>>> import numpy as np
>>> np.set_printoptions(suppress=True, linewidth=160)
>>> W0 = np.load("data.npy")
>>> W0.round(1)
array([[-1.6, -1. , -0.1, -3.3,  3.2],
       [-4.1, -0.7, -2.2,  1.6, -0.7],
       [ 1.2,  1.3, -3.9, -2.2, -1.3],
       [-1.6,  0.2,  2.1, -2.6, -3.4],
       [ 1.2, -4.7, -0.7, -0.2, -1.1]])
>>> x0 = np.array([0, 2, 6, 1, 4])
>>> (W0 @ x0).argmax()
np.int64(0)
>>> np.round(W0 @ (2 * x0), 1)
array([ 14.3, -31.4, -56.2,  -5.9, -36.2])
>>> np.round(W0 @ np.eye(5)[2], 1)
array([-0.1, -2.2, -3.9,  2.1, -0.7])
>>> np.round(np.einsum("ij,j->i", W0, x0), 1)
array([  7.2, -15.7, -28.1,  -3. , -18.1])
>>> np.round(W0 @ np.ones(5), 1)
array([-2.8, -6.1, -4.8, -5.2, -5.4])
>>> np.linalg.norm(W0 @ x0) <= np.linalg.norm(W0, 2) * np.linalg.norm(x0) + 1e-9
np.True_
>>> t3 = np.stack([W0, -1 * W0, W0[::-1]])
>>> np.linalg.matrix_rank(t3)
array([5, 5, 5])
>>> np.round(np.linalg.det(t3), 1)
array([ 3125., -3125.,  3125.])
>>> t3.shape
(3, 5, 5)
>>> np.round(np.einsum("bij,cij->bc", t3, t3), 1)
array([[ 125., -125.,   25.],
       [-125.,  125.,  -25.],
       [  25.,  -25.,  125.]])
>>> np.round(np.linalg.norm(t3, axis=(1, 2)), 1)
array([11.2, 11.2, 11.2])
>>> A = np.loadtxt("block2.csv", delimiter=",")
>>> A
array([[ 0.,  0.,  0.,  0.,  0.,  0.,  0.,  0.],
       [ 0.,  0.,  0.,  0.,  1.,  0.,  0.,  0.],
       [ 0., -2.,  0.,  2.,  0.,  0.,  0.,  0.],
       [ 3.,  0.,  0.,  3.,  0.,  0., -1.,  0.],
       [ 0.,  0.,  0.,  0.,  0.,  0.,  0.,  1.],
       [-2.,  0.,  2.,  0.,  0.,  0.,  1.,  0.],
       [ 0.,  0.,  0.,  2.,  0., -3.,  0., -3.]])
>>> left, sv, vt = np.linalg.svd(A)
>>> evecs = vt[:(sv > 1e-8).sum()]
>>> rng = np.random.default_rng(93992)
>>> x0 = A[1] + -3 * A[5] + rng.integers(2) * np.eye(8)[4]
>>> x0
array([ 6.,  0., -6.,  0.,  1.,  0., -3.,  0.])
>>> np.round(evecs.T @ evecs, 1) + 0
array([[ 0.7,  0.2, -0.2,  0.2,  0. ,  0.1, -0.3,  0. ],
       [ 0.2,  0.8,  0.2, -0.2,  0. , -0.2,  0. ,  0. ],
       [-0.2,  0.2,  0.7,  0.2,  0. ,  0.2,  0.2,  0. ],
       [ 0.2, -0.2,  0.2,  0.8,  0. , -0.2,  0. ,  0. ],
       [ 0. ,  0. ,  0. ,  0. ,  1. ,  0. ,  0. ,  0. ],
       [ 0.1, -0.2,  0.2, -0.2,  0. ,  0.9,  0. ,  0. ],
       [-0.3,  0. ,  0.2,  0. ,  0. ,  0. ,  0.1,  0. ],
       [ 0. ,  0. ,  0. ,  0. ,  0. ,  0. ,  0. ,  1. ]])
>>> np.linalg.matrix_rank(np.vstack([A, x0]))
np.int64(6)
>>> np.round(np.diag(evecs.T @ evecs), 1)
array([0.7, 0.8, 0.7, 0.8, 1. , 0.9, 0.1, 1. ])
>>> left, sv, vt = np.linalg.svd(A)
>>> np.argmax(sv[:-1] / (sv[1:] + 1e-6)) + 1
np.int64(6)
>>> B = left[:, :6] @ np.diag(sv[:6]) @ vt[:6]
>>> np.linalg.matrix_rank(A, rtol=0.05)
np.int64(6)
>>> B = np.array([[-4, -3, 2],
...     [-7, -6, 5],
...     [2, 8, 2],
...     [-5, 8, -8],
...     [-6, 9, -6],
...     [-9, 5, 1],
...     [-2, 2, -3],
...     [4, 4, -8]])
>>> np.vstack([A, B.T]).shape
(10, 8)
>>> np.linalg.matrix_rank(A @ B)
np.int64(3)
>>> B @ A
Traceback (most recent call last):
  File "<python-input-34>", line 1, in <module>
    B @ A
    ~~^~~
ValueError: matmul: Input operand 1 has a mismatch in its core dimension 0, with gufunc signature (n?,k),(k,m?)->(n?,m?) (size 7 is different from 3)
>>> B.T @ A.T
array([[  0.,  -6.,   4., -25.,   4.,  10.,   5.],
       [  0.,   9.,  28.,  13.,   4.,  24., -11.],
       [  0.,  -6., -26., -15.,  -8.,  -3.,   5.]])
>>> J = np.loadtxt("layer14.csv", delimiter=",")
>>> J
array([[-0.4,  0.3, -0.4,  1.1,  1.6],
       [-0.3,  0.3,  0.3,  0.5,  1.4],
       [ 0.1, -0.3, -0.8,  0.6,  1.4],
       [ 0.6,  0.4, -1.4, -1.1, -1.2],
       [ 1. ,  0.1, -1. , -1.6, -0.7],
       [ 0.3,  1.2,  0.6,  1.1,  0.8],
       [ 0.4,  0.8, -0.4, -0.1,  0.6]])
>>> B = np.c_[J[:, :3] @ np.array([[0, 9, 1], [8, 0, 3], [4, 0, 9]]), np.array([-1, 2, -1, 2, -1, -2, 0])]
>>> B.round(1)
array([[  0.8,  -3.6,  -3.1,  -1. ],
       [  3.6,  -2.7,   3.3,   2. ],
       [ -5.6,   0.9,  -8. ,  -1. ],
       [ -2.4,   5.4, -10.8,   2. ],
       [ -3.2,   9. ,  -7.7,  -1. ],
       [ 12. ,   2.7,   9.3,  -2. ],
       [  4.8,   3.6,  -0.8,   0. ]])
>>> np.linalg.matrix_rank(np.c_[J, B])
np.int64(6)
>>> np.round(np.linalg.norm(B - J @ np.linalg.lstsq(J, B)[0], axis=0), 1) + 0
array([0. , 0. , 0. , 2.2])
>>> basis = np.sign(np.array([[1, 1, 0, 1], [2, 2, 1, 2], [2, 2, 0, 0], [1, 2, 0, 2]]))
>>> B = (np.tril(basis, -1) + np.eye(4)) @ (np.triu(basis, 1) + np.eye(4))
>>> ev = np.array([3, 2, 3, -3])
>>> feats = np.rint(B * ev @ np.linalg.inv(B)) + 0
>>> feats
array([[  4.,   3.,   1.,  -5.],
       [  2.,   9.,   2., -10.],
       [  2.,   6.,   5., -10.],
       [  2.,  12.,   2., -13.]])
>>> r0 = np.array([5, 9, 8, 5])
>>> B = feats + np.outer(r0, np.eye(4)[3])
>>> B
array([[ 4.,  3.,  1.,  0.],
       [ 2.,  9.,  2., -1.],
       [ 2.,  6.,  5., -2.],
       [ 2., 12.,  2., -8.]])
>>> np.linalg.matrix_rank(B - feats)
np.int64(1)
>>> np.linalg.matrix_rank(np.linalg.inv(B) - np.linalg.inv(feats), tol=1e-8)
np.int64(1)
>>> B = np.linalg.inv(feats)
>>> np.round(feats @ B, 1) + 0
array([[1., 0., 0., 0.],
       [0., 1., 0., 0.],
       [0., 0., 1., 0.],
       [0., 0., 0., 1.]])
>>> np.allclose(B, feats.T)
False
>>> np.round(np.linalg.slogdet(feats)[0], 1)
np.float64(-1.0)
>>> (np.abs(B) > 1e-9).astype(int)
array([[1, 1, 1, 1],
       [1, 1, 1, 1],
       [1, 1, 0, 1],
       [1, 1, 1, 1]])
>>> round(np.linalg.det(feats) * np.linalg.det(B), 1)
np.float64(1.0)
>>> np.round(np.linalg.det(feats) * B, 1) + 0
array([[  -9.,  -63.,    9.,   45.],
       [  18., -144.,   18.,   90.],
       [  18., -126.,    0.,   90.],
       [  18., -162.,   18.,  108.]])
>>> np.round(np.linalg.cond(feats), 1)
np.float64(153.5)
>>> B = feats / np.linalg.norm(feats, axis=1, keepdims=True)
>>> gram = B @ B.T
>>> round(float(np.degrees(np.arccos(np.clip(gram[2, 3], -1, 1)))), 1)
20.2
>>> np.round(np.linalg.norm(B, axis=1), 1)
array([1., 1., 1., 1.])
>>> np.argwhere(np.triu(np.abs(gram) > 0.95, 1))
array([[1, 2],
       [1, 3]])
>>> m1 = np.loadtxt("a.csv", delimiter=",")
>>> m1
array([[ 2., -2., -2.,  0.],
       [-2., -1.,  1.,  0.],
       [-2.,  1., -1.,  0.],
       [ 0.,  0.,  0., -2.]])
>>> ev, evecs = np.linalg.eigvalsh(m1)
Traceback (most recent call last):
  File "<python-input-67>", line 1, in <module>
    ev, evecs = np.linalg.eigvalsh(m1)
    ^^^^^^^^^
ValueError: too many values to unpack (expected 2)
>>> ev, evecs = np.linalg.eigh(m1)
>>> np.round(evecs.T @ evecs, 1) + 0
array([[1., 0., 0., 0.],
       [0., 1., 0., 0.],
       [0., 0., 1., 0.],
       [0., 0., 0., 1.]])
>>> np.unique(ev.round(6) + 0, return_counts=True)[1]
array([3, 1])
>>> np.round(np.linalg.eigvalsh(m1 + 2 * np.eye(4)), 1) + 0
array([0., 0., 0., 6.])
>>> np.round(np.abs(evecs[:, -1]), 1)
array([0.8, 0.4, 0.4, 0. ])
>>> np.abs(evecs[:, -1]).round(6).argmax()
np.int64(0)
>>> ev, evecs = np.linalg.eigh(m1)
>>> x0 = np.array([-1, 2, -1, 0])
>>> np.round(evecs * np.abs(ev) @ evecs.T, 1)
array([[ 3.3, -0.7, -0.7,  0. ],
       [-0.7,  2.3,  0.3,  0. ],
       [-0.7,  0.3,  2.3,  0. ],
       [ 0. ,  0. ,  0. ,  2. ]])
>>> x0 @ m1 @ x0
np.float64(-3.0)
>>> x0 @ m1 @ x0 / (x0 @ x0), round(float(ev[0]), 1), ev[-1]
(np.float64(-0.5), -2.0, np.float64(4.0))
>>> hat = np.triu(np.array([[0, 1, 8, 9], [6, 6, 1, 2], [0, 7, 7, 2], [8, 3, 4, 1]]), 1) + np.eye(4)
>>> B = hat @ m1 @ np.linalg.inv(hat)
>>> hat @ m1 - m1 @ hat
array([[-18.,   5., -21., -28.],
       [ -2.,   3.,  16.,  14.],
       [  0.,   2.,  15.,  14.],
       [  0.,   0.,   0.,   0.]])
>>> round(np.linalg.det(B), 1)
np.float64(-32.0)
>>> np.round(np.poly(B), 1)
array([  1.,   2., -12., -40., -32.])
>>> np.linalg.matrix_rank(B)
np.int64(4)
>>> B
array([[ -16.,   21.,   98., -112.],
       [  -4.,    4.,   28.,  -32.],
       [  -2.,    3.,   12.,  -16.],
       [   0.,    0.,    0.,   -2.]])
